>>> import numpy as np
>>> import numpy.linalg as la
>>> np.set_printoptions(precision=3, suppress=True, linewidth=100, floatmode="fixed")
>>> def rnd(a):
...     return np.round(a, 3) + 0
... 
>>> arr = np.load("layer1.npy")
>>> print(arr)
[[-2.000  1.000  0.000  0.000]
 [ 0.000 -2.000  1.000  0.000]
 [ 0.000  0.000 -2.000  1.000]
 [ 0.000  0.000  0.000 -2.000]]
>>> vals, vecs = la.eig(arr)
>>> print(arr @ vecs[:, 0] - vals[0] * vecs[:, 0])
[0.000 0.000 0.000 0.000]
>>> print(vals)
[-2.000 -2.000 -2.000 -2.000]
>>> print(rnd(np.sort(la.eigvals(arr.T))))
[-2.000 -2.000 -2.000 -2.000]
>>> print(rnd(np.sort(la.eigvals(la.inv(arr)))))
[-0.500 -0.500 -0.500 -0.500]
>>> print(np.prod(vals))
16.0
>>> vec = np.array([1, 5, 0, 0])
>>> h1 = np.maximum(arr @ vec, 0)
>>> print(h1)
[3.000 0.000 0.000 0.000]
>>> print(np.flatnonzero(h1 > 1e-9))
[0]
>>> feats = np.array([[1, 0], [0, 1]])
>>> print(feats)
[[1 0]
 [0 1]]
>>> # rows sum to 1
>>> Lm = la.cholesky(feats)
>>> print(np.prod(np.diag(Lm)) ** 2, rnd(la.det(feats)))
1.0 1.0
>>> print(Lm @ Lm.T)
[[1.000 0.000]
 [0.000 1.000]]
>>> print(np.diag(Lm) ** 2)
[1.000 1.000]
>>> print(rnd(np.sort(la.eigvals(feats).real)))
[1.000 1.000]
>>> print((feats != 0).astype(int))
[[1 0]
 [0 1]]
>>> data = np.array([[1.2, 0.7, 2.4, -0.4], [1.4, 0.3, -0.3, -0.3], [1.1, 0.0, -6.0, 0.7]])
>>> print(data)
[[ 1.200  0.700  2.400 -0.400]
 [ 1.400  0.300 -0.300 -0.300]
 [ 1.100  0.000 -6.000  0.700]]
>>> blk = np.stack([data, 2 * data, data[::-1]])
>>> print(rnd(la.norm(blk, axis=(1, 2))))
[ 6.912 13.825  6.912]
>>> print((blk @ data.T).shape)
(3, 3, 3)
>>> print(la.matrix_rank(blk))
[3 3 3]
>>> print(rnd(np.einsum("bij,cij->bc", blk, blk)))
[[ 47.780  95.560 -24.490]
 [ 95.560 191.120 -48.980]
 [-24.490 -48.980  47.780]]
>>> print(la.matrix_rank(blk.reshape(3, -1)))
2
>>> vec = np.array([-5, 4, 0, 4])
>>> h1 = np.maximum(data @ vec, 0)
>>> print(rnd(np.tanh(data @ vec)))
[-1.000 -1.000 -0.991]
>>> print(data.T @ h1)
[0.000 0.000 0.000 0.000]
>>> print(np.flatnonzero(h1 > 1e-9))
[]
>>> print(rnd(la.norm(data, axis=1)))
[2.802 1.493 6.140]
>>> print(rnd(la.norm(data[0], 1)), rnd(la.norm(data[0], np.inf)))
4.7 2.4
>>> print(rnd(la.norm(data, "nuc")))
9.0
>>> print(rnd(la.norm(data, 2)))
6.554
>>> print(la.norm(data, axis=1).argmax())
2
>>> M2 = data / la.norm(data, axis=1, keepdims=True)
>>> G = M2 @ M2.T
>>> print(rnd(la.norm(M2, axis=1)))
[1.000 1.000 1.000]
>>> print((np.abs(G) > 0.9).astype(int))
[[1 0 0]
 [0 1 0]
 [0 0 1]]
>>> print(np.argwhere(np.triu(np.abs(G) > 0.95, 1)))
[]
>>> M2 = np.array([[-2, 0, -2], [0, 3, 3], [1, 0, -5]])
>>> M2[-1] = M2[0]
>>> F = M2 + 0.05 * np.eye(3)
>>> print(F)
[[-1.950  0.000 -2.000]
 [ 0.000  3.050  3.000]
 [-2.000  0.000 -1.950]]
>>> proj = np.triu(np.array([[2, 2, 0], [3, 0, 5], [5, 1, 5]]), 1) + np.eye(3)
>>> M2 = proj @ F @ la.inv(proj)
>>> print(rnd(np.trace(M2)), rnd(np.trace(F)))
-0.85 -0.85
>>> print(rnd(np.poly(M2)))
[  1.000   0.850 -12.092   0.602]
>>> print(rnd(la.det(2 * F)), rnd(la.det(F)))
-4.819 -0.602
>>> print(rnd(la.eigvals(F)))
[ 3.050  0.050 -3.950]
>>> print(rnd(np.einsum("ij,ji->", F, F)))
24.908
>>> print(rnd(la.eigvals(F).sum().real))
-0.85
>>> print(rnd(la.det(F.T)))
-0.602
>>> print(rnd(np.einsum("ii->", F)))
-0.85
>>> m1 = np.load("test10.npy")
>>> print(m1)
[[ -3.500  -2.500 -13.000]
 [ -0.100  -0.700   0.300]
 [ -0.300   0.700  -1.800]
 [ -0.500  -1.100  -1.500]
 [ -0.100   3.300   0.500]
 [ -1.300  -0.500   0.300]
 [  1.700   0.800   0.500]
 [  1.800   1.400  -0.800]
 [  2.000  -0.400   0.400]
 [  0.100  -0.100   0.200]
 [  0.300   1.000  -1.200]
 [  0.100  -1.000   0.600]
 [  1.800  -0.400  -0.600]
 [  1.100  -0.800  -0.200]
 [  1.100  -0.500  -1.400]
 [ -0.800   0.900  -0.700]
 [ -1.200   0.700  -1.500]
 [  0.700   1.100  -0.300]
 [  1.100   0.600  -0.600]
 [  0.600   0.900  -1.300]
 [  0.700   0.600   1.100]]
>>> vec = np.array([0, 2, 0])
>>> target = m1 @ vec
>>> print(rnd(la.lstsq(m1, target)[0]))
[0.000 2.000 0.000]
>>> try:
...     la.solve(m1, target)
... except la.LinAlgError as e:
...     print(repr(e))
... 
LinAlgError('Last 2 dimensions of the array must be square')
>>> rng = np.random.default_rng(63200)
>>> target = target + 0.1 * rng.normal(size=21)
>>> print(rnd(target))
[-4.826 -1.470  1.346 -2.207  6.678 -0.916  1.789  2.857 -0.663 -0.045  2.212 -2.083 -0.929 -1.716
 -1.162  1.674  1.431  2.117  1.204  1.754  1.210]
>>> b, *_ = la.lstsq(m1, target)
>>> print(b.round())
[-0.000  2.000 -0.000]
>>> print(rnd(b))
[-0.006  2.023 -0.012]
